$ python3 -q
>>> import numpy as np
>>> np.set_printoptions(precision=1, suppress=True, linewidth=160)
>>> F = np.loadtxt("a.csv", delimiter=",")
>>> F
array([[ 3.4,  1.4, -3.4],
       [-4. ,  3. ,  0.6],
       [ 3.4,  1.4, -3.4],
       [ 3.7, -2.6,  2.2],
       [ 4.3, -1.6, -1.9],
       [ 0. , -4.9, -0.7],
       [-3.6, -2.6,  2.3],
       [ 0. , -2.6, -4.3],
       [ 0.7, -3.7,  3.3],
       [ 1.9,  0.1, -4.6],
       [ 0.2, -2.8,  4.1],
       [ 0.6,  2. , -4.5],
       [-2. ,  4.3,  1.5]])
>>> # rows 0 and 2 are equal
>>> Xs = F - F.mean(axis=0)
>>> evecs = np.linalg.svd(Xs)[2][:2]
>>> out = Xs - Xs @ evecs.T @ evecs
>>> np.round(np.linalg.norm(out) / np.linalg.norm(Xs), 1)
np.float64(0.4)
>>> out.std(axis=0)
array([1.2, 0.9, 1. ])
>>> vec = np.array([-1, 5, 1])
>>> y = F @ vec
>>> np.linalg.lstsq(F, y)[0]
array([-1.,  5.,  1.])
>>> np.linalg.solve(F.T @ F, F.T @ y)
array([-1.,  5.,  1.])
>>> rng = np.random.default_rng(8675)
>>> y = y + 0.1 * rng.normal(size=13)
>>> y
array([  0.1,  19.6,   0.3, -14.6, -14.1, -25.2,  -7.1, -17.2, -15.9,  -6. , -10.2,   5. ,  25.1])
>>> beta, *_ = np.linalg.lstsq(F, y)
>>> round(float(np.linalg.norm(y - F @ beta)), 1)
0.2
>>> np.round(F.T @ (y - F @ beta), 1) + 0
array([0., 0., 0.])
>>> out = np.c_[F[:, :2] @ np.array([[4, 0], [-1, 1]]), np.array([1, -1, -2, -1, -2, 1, -2, 0, 2, 3, 3, -2, 2])]
>>> out
array([[ 12.2,   1.4,   1. ],
       [-19. ,   3. ,  -1. ],
       [ 12.2,   1.4,  -2. ],
       [ 17.4,  -2.6,  -1. ],
       [ 18.8,  -1.6,  -2. ],
       [  4.9,  -4.9,   1. ],
       [-11.8,  -2.6,  -2. ],
       [  2.6,  -2.6,   0. ],
       [  6.5,  -3.7,   2. ],
       [  7.5,   0.1,   3. ],
       [  3.6,  -2.8,   3. ],
       [  0.4,   2. ,  -2. ],
       [-12.3,   4.3,   2. ]])
>>> np.round(np.linalg.lstsq(F, out[:, 0])[0], 1) + 0
array([ 4., -1.,  0.])
>>> np.linalg.matrix_rank(np.c_[F, out])
np.int64(4)
>>> Xs = (F - F.mean(axis=0)) / F.std(axis=0)
>>> np.argwhere(np.abs(Xs) > 2)
array([], shape=(0, 2), dtype=int64)
>>> Xs.std(axis=0)
array([1., 1., 1.])
>>> beta = np.linalg.lstsq(np.delete(Xs, 2, axis=1), Xs[:, 2])[0]
>>> beta
array([-0.4, -0.4])
>>> Xs = F - F.mean(axis=0)
>>> Uu, sigma, Vt = np.linalg.svd(Xs, full_matrices=False)
>>> np.searchsorted(np.cumsum(sigma ** 2) / (sigma ** 2).sum(), 0.9) + 1
np.int64(3)
>>> np.abs(Vt[-1])
array([0.7, 0.5, 0.6])
>>> sigma
array([12.5, 10.4,  6.6])
>>> (np.sign(Uu[:, 0]) == np.sign(Uu[0, 0])).astype(int)
array([1, 0, 1, 0, 1, 0, 0, 1, 0, 1, 0, 1, 0])
>>> out = np.array([[-3, -1, -3, -3, 0, 1],
...     [0, 3, 2, -3, 1, 0],
...     [-3, 2, 0, -1, -3, -1],
...     [-2, 3, -2, -3, 1, 1],
...     [2, 1, -3, -2, -2, 1],
...     [3, 2, 2, -3, -3, -1]])
>>> W0 = np.triu(out)
>>> W0
array([[-3, -1, -3, -3,  0,  1],
       [ 0,  3,  2, -3,  1,  0],
       [ 0,  0,  0, -1, -3, -1],
       [ 0,  0,  0, -3,  1,  1],
       [ 0,  0,  0,  0, -2,  1],
       [ 0,  0,  0,  0,  0, -1]])
>>> t3 = np.stack([W0, -3 * W0, W0[::-1]])
>>> np.einsum("bij,cij->bc", t3, t3)
array([[  80, -240,   -8],
       [-240,  720,   24],
       [  -8,   24,   80]])
>>> np.linalg.matrix_rank(t3)
array([5, 5, 5])
>>> (t3 @ W0.T).shape
(3, 6, 6)
>>> t3.shape
(3, 6, 6)
>>> np.linalg.matrix_rank(t3.reshape(3, -1))
np.int64(2)
>>> np.linalg.det(t3)
array([0., 0., 0.])
>>> [int(np.linalg.matrix_rank(np.linalg.matrix_power(W0, p))) for p in range(1, 7)]
[5, 5, 5, 5, 5, 5]
>>> np.linalg.matrix_rank(W0 - W0[0, 0] * np.eye(6))
np.int64(5)
>>> Uu, sigma, Vt = np.linalg.svd(W0)
>>> evecs = Vt[:(sigma > 1e-8).sum()]
>>> vec = W0[5] + 5 * W0[2] + rng.integers(2) * np.eye(6)[5]
>>> vec
array([  0.,   0.,   0.,  -5., -15.,  -6.])
>>> np.diag(evecs.T @ evecs)
array([0.7, 0.8, 0.5, 1. , 1. , 1. ])
>>> np.allclose(evecs.T @ evecs @ vec, vec)
True
>>> Uu, sigma, Vt = np.linalg.svd(W0)
>>> sigma.round(1) + 0
array([5.9, 5.1, 3.7, 1.8, 1.4, 0. ])
>>> out = Uu[:, :5] @ np.diag(sigma[:5]) @ Vt[:5]
>>> out.round(1) + 0
array([[-3., -1., -3., -3.,  0.,  1.],
       [ 0.,  3.,  2., -3.,  1.,  0.],
       [ 0.,  0.,  0., -1., -3., -1.],
       [ 0.,  0.,  0., -3.,  1.,  1.],
       [ 0.,  0.,  0.,  0., -2.,  1.],
       [ 0.,  0.,  0.,  0.,  0., -1.]])
>>> np.linalg.matrix_rank(out)
np.int64(5)
>>> np.linalg.matrix_rank(W0, rtol=0.05)
np.int64(5)
